$ python -q
>>> import numpy as np
>>> np.set_printoptions(precision=3, suppress=True, linewidth=120, sign=" ")
>>> tidy = lambda a: np.round(a, 3) + 0
>>> E = np.array([[2, 1, 2, 2, 0, 2, 1], [0, 1, 2, 2, 0, 2, 2], [2, 1, 2, 2, 0, 2, 1]])
>>> np.linalg.matrix_rank(E)
np.int64(2)
>>> E.shape
(3, 7)
>>> np.count_nonzero(E)
np.int64(17)
>>> t = np.radians(135)
>>> Rm = np.eye(7)
>>> Rm[6, 6] = Rm[5, 5] = np.cos(t)
>>> Rm[6, 5], Rm[5, 6] = -np.sin(t), np.sin(t)
>>> tidy(Rm)
array([[ 1.   ,  0.   ,  0.   ,  0.   ,  0.   ,  0.   ,  0.   ],
       [ 0.   ,  1.   ,  0.   ,  0.   ,  0.   ,  0.   ,  0.   ],
       [ 0.   ,  0.   ,  1.   ,  0.   ,  0.   ,  0.   ,  0.   ],
       [ 0.   ,  0.   ,  0.   ,  1.   ,  0.   ,  0.   ,  0.   ],
       [ 0.   ,  0.   ,  0.   ,  0.   ,  1.   ,  0.   ,  0.   ],
       [ 0.   ,  0.   ,  0.   ,  0.   ,  0.   , -0.707,  0.707],
       [ 0.   ,  0.   ,  0.   ,  0.   ,  0.   , -0.707, -0.707]])
>>> B = E @ Rm.T
>>> tidy(np.linalg.det(Rm)), tidy(np.trace(Rm))
(np.float64(1.0), np.float64(3.586))
>>> tidy(B)
array([[ 2.   ,  1.   ,  2.   ,  2.   ,  0.   , -0.707, -2.121],
       [ 0.   ,  1.   ,  2.   ,  2.   ,  0.   ,  0.   , -2.828],
       [ 2.   ,  1.   ,  2.   ,  2.   ,  0.   , -0.707, -2.121]])
>>> np.allclose(np.linalg.norm(E, axis=1), np.linalg.norm(B, axis=1))
True
>>> np.allclose(E @ E.T, B @ B.T)
True
>>> B = E / np.sqrt((E ** 2).mean(axis=1, keepdims=True))
>>> tidy(B[1])
array([ 0.   ,  0.642,  1.283,  1.283,  0.   ,  1.283,  1.283])
>>> U, sig, Vt = np.linalg.svd(E)
>>> vecs = Vt[:(sig > 1e-8).sum()]
>>> rng = np.random.default_rng(419)
>>> x = E[1] + -2 * E[0] + rng.integers(2) * np.eye(7)[2]
>>> x
array([-4., -1., -1., -2.,  0., -2.,  0.])
>>> np.linalg.matrix_rank(np.vstack([E, x]))
np.int64(3)
>>> tidy(np.linalg.norm(x - vecs.T @ vecs @ x))
np.float64(0.868)
>>> tidy(np.diag(vecs.T @ vecs))
array([ 0.84 ,  0.062,  0.247,  0.247,  0.   ,  0.247,  0.358])
>>> W0 = np.load("sample3.npy")
>>> W0
array([[ 2, -2,  5, -5,  4, -4],
       [-2, -4,  4, -5, -4,  5],
       [ 1, -2,  3,  0,  2, -5],
       [ 0, -2,  5, -2,  0,  2]])
>>> def softmax(z):
...     e = np.exp(z - z.max(axis=-1, keepdims=True))
...     return e / e.sum(axis=-1, keepdims=True)
... 
>>> tidy(softmax(W0[1]))
array([ 0.001,  0.   ,  0.269,  0.   ,  0.   ,  0.73 ])
>>> tidy(softmax(W0[1] + 2))
array([ 0.001,  0.   ,  0.269,  0.   ,  0.   ,  0.73 ])
>>> scores = W0 @ W0.T / np.sqrt(6)
>>> tidy(softmax(scores + np.triu(np.full(scores.shape, -np.inf), 1)))
array([[ 1.   ,  0.   ,  0.   ,  0.   ],
       [ 0.   ,  1.   ,  0.   ,  0.   ],
       [ 0.921,  0.   ,  0.079,  0.   ],
       [ 0.001,  0.988,  0.   ,  0.011]])
>>> softmax(scores).round(6).argmax(axis=1)
array([ 0,  1,  0,  1])
>>> tidy(softmax(scores))
array([[ 1.   ,  0.   ,  0.   ,  0.   ],
       [ 0.   ,  1.   ,  0.   ,  0.   ],
       [ 0.921,  0.   ,  0.079,  0.   ],
       [ 0.001,  0.988,  0.   ,  0.011]])
>>> B = np.array([[0, 4], [5, 0], [5, 4], [2, 1], [0, 3], [3, 1]])
>>> W0 @ B
array([[ -7,  31],
       [  5,  -4],
       [-10,  17],
       [ 17,  20]])
>>> B.T @ W0.T
array([[ -7,   5, -10,  17],
       [ 31,  -4,  17,  20]])
>>> np.einsum("ij->j", W0)
array([  1, -10,  17, -12,   2,  -2])
>>> np.einsum("ik,kj->ji", W0, B)
array([[ -7,   5, -10,  17],
       [ 31,  -4,  17,  20]])
>>> B = W0[0, 0] * W0[1:] - np.outer(W0[1:, 0], W0[0])
>>> B
array([[  0, -12,  18, -20,   0,   2],
       [  0,  -2,   1,   5,   0,  -6],
       [  0,  -4,  10,  -4,   0,   4]])
>>> W0[:, 0] / W0[0, 0]
array([ 1. , -1. ,  0.5,  0. ])
>>> x = np.array([1, -8, 1, 6, -8, 8])
>>> h1 = np.maximum(W0 @ x, 0)
>>> np.flatnonzero(h1 > 1e-9)
array([ 1,  3])
>>> h1
array([  0,  76,   0,  25])
>>> W0 * (h1 > 1e-9)[:, None]
array([[ 0,  0,  0,  0,  0,  0],
       [-2, -4,  4, -5, -4,  5],
       [ 0,  0,  0,  0,  0,  0],
       [ 0, -2,  5, -2,  0,  2]])
>>> Z = 20 * np.array([[0.9, -0.9, 0.3, 0.5, -0.3], [0.0, -1.0, 2.6, -1.9, 1.8]])
>>> idx = rng.integers(0, 2, 27)
>>> data = Z[idx] + rng.normal(size=(27, 5))
>>> tidy(data)
array([[ -1.292, -20.397,  52.69 , -38.378,  36.511],
       [ -0.619, -19.98 ,  52.235, -37.905,  35.955],
       [  1.507, -20.909,  52.388, -35.793,  36.05 ],
       [ -0.835, -20.87 ,  50.64 , -38.782,  34.971],
       [ 17.026, -17.095,   5.599,  10.555,  -6.371],
       [ 18.631, -17.824,   6.557,   8.787,  -4.964],
       [ 18.78 , -17.003,   5.662,   9.105,  -4.836],
       [  0.432, -18.732,  52.689, -38.489,  37.394],
       [ 18.387, -17.355,   5.39 ,  10.555,  -6.845],
       [ -0.981, -20.407,  52.096, -37.969,  35.084],
       [ 17.322, -17.74 ,   4.196,  10.458,  -7.249],
       [ -1.089, -20.896,  52.044, -35.743,  35.471],
       [  1.156, -19.841,  52.333, -38.92 ,  35.538],
       [  0.099, -19.184,  50.308, -38.239,  35.723],
       [ 18.958, -18.743,   6.759,  11.713,  -4.276],
       [ 17.351, -16.182,   6.432,   9.934,  -8.104],
       [ 18.203, -16.566,   5.851,  10.686,  -6.696],
       [  0.641, -18.33 ,  53.089, -38.647,  38.213],
       [  1.126, -20.881,  51.039, -37.361,  36.675],
       [ 16.961, -17.954,   6.885,   9.387,  -4.781],
       [  1.48 , -20.98 ,  52.235, -38.15 ,  36.352],
       [  0.237, -20.621,  54.306, -36.857,  36.119],
       [ 18.072, -19.623,   5.825,  10.504,  -7.676],
       [ 15.945, -18.649,   5.757,  10.561,  -6.145],
       [ 18.771, -18.105,   6.121,   8.972,  -4.407],
       [ -1.124, -21.02 ,  50.89 , -37.357,  35.074],
       [ 16.696, -18.401,   7.515,   9.025,  -5.94 ]])
>>> Xc = (data - data.mean(axis=0)) / data.std(axis=0)
>>> np.argwhere(np.abs(Xc) > 2)
array([], shape=(0, 2), dtype=int64)
>>> c = np.linalg.lstsq(np.delete(Xc, 0, axis=1), Xc[:, 0])[0]
>>> tidy(c)
array([ 0.038, -0.761,  1.072,  0.87 ])
